$ ipython --no-banner

In [1]: import numpy as np

In [2]: from numpy import linalg as LA

In [3]: np.set_printoptions(precision=2, suppress=True, linewidth=100)

In [4]: F = np.loadtxt("x.csv", delimiter=",")

In [5]: F
Out[5]: 
array([[ 1.29, -1.09,  0.66,  2.16, -1.03],
       [-2.07,  0.85,  0.8 ,  1.72,  0.61],
       [-1.17, -2.56, -0.78, -0.02,  0.69],
       [-0.78,  0.49, -2.11,  0.47, -1.87],
       [-1.04, -0.55,  1.69, -1.08, -1.89]])

In [6]: cov = F.T @ F

In [7]: round(float(np.trace(cov)), 2), round(float((F ** 2).sum()), 2)
Out[7]: (45.0, 45.0)

In [8]: LA.matrix_rank(cov)
Out[8]: np.int64(5)

In [9]: LA.svd(F, compute_uv=False)
Out[9]: array([3., 3., 3., 3., 3.])

In [10]: np.round(F.T @ F, 2) + 0
Out[10]: 
array([[9., 0., 0., 0., 0.],
       [0., 9., 0., 0., 0.],
       [0., 0., 9., 0., 0.],
       [0., 0., 0., 9., 0.],
       [0., 0., 0., 0., 9.]])

In [11]: np.round(F[:, 3] @ F[:, 0], 2)
Out[11]: np.float64(0.0)

In [12]: x = np.array([9, 2, 3, 6, 5])

In [13]: y = F @ x

In [14]: y
Out[14]: array([ 19.25,  -1.14, -14.59, -18.88, -21.3 ])

In [15]: LA.solve(F, -2 * y)
Out[15]: array([-18.,  -4.,  -6., -12., -10.])

In [16]: LA.solve(F, y[:-1])
ValueError: solve1: Input operand 1 has a mismatch in its core dimension 0, with gufunc signature (m,m),(m)->(m) (size 4 is different from 5)


In [17]: LA.solve(F, y)
Out[17]: array([9., 2., 3., 6., 5.])
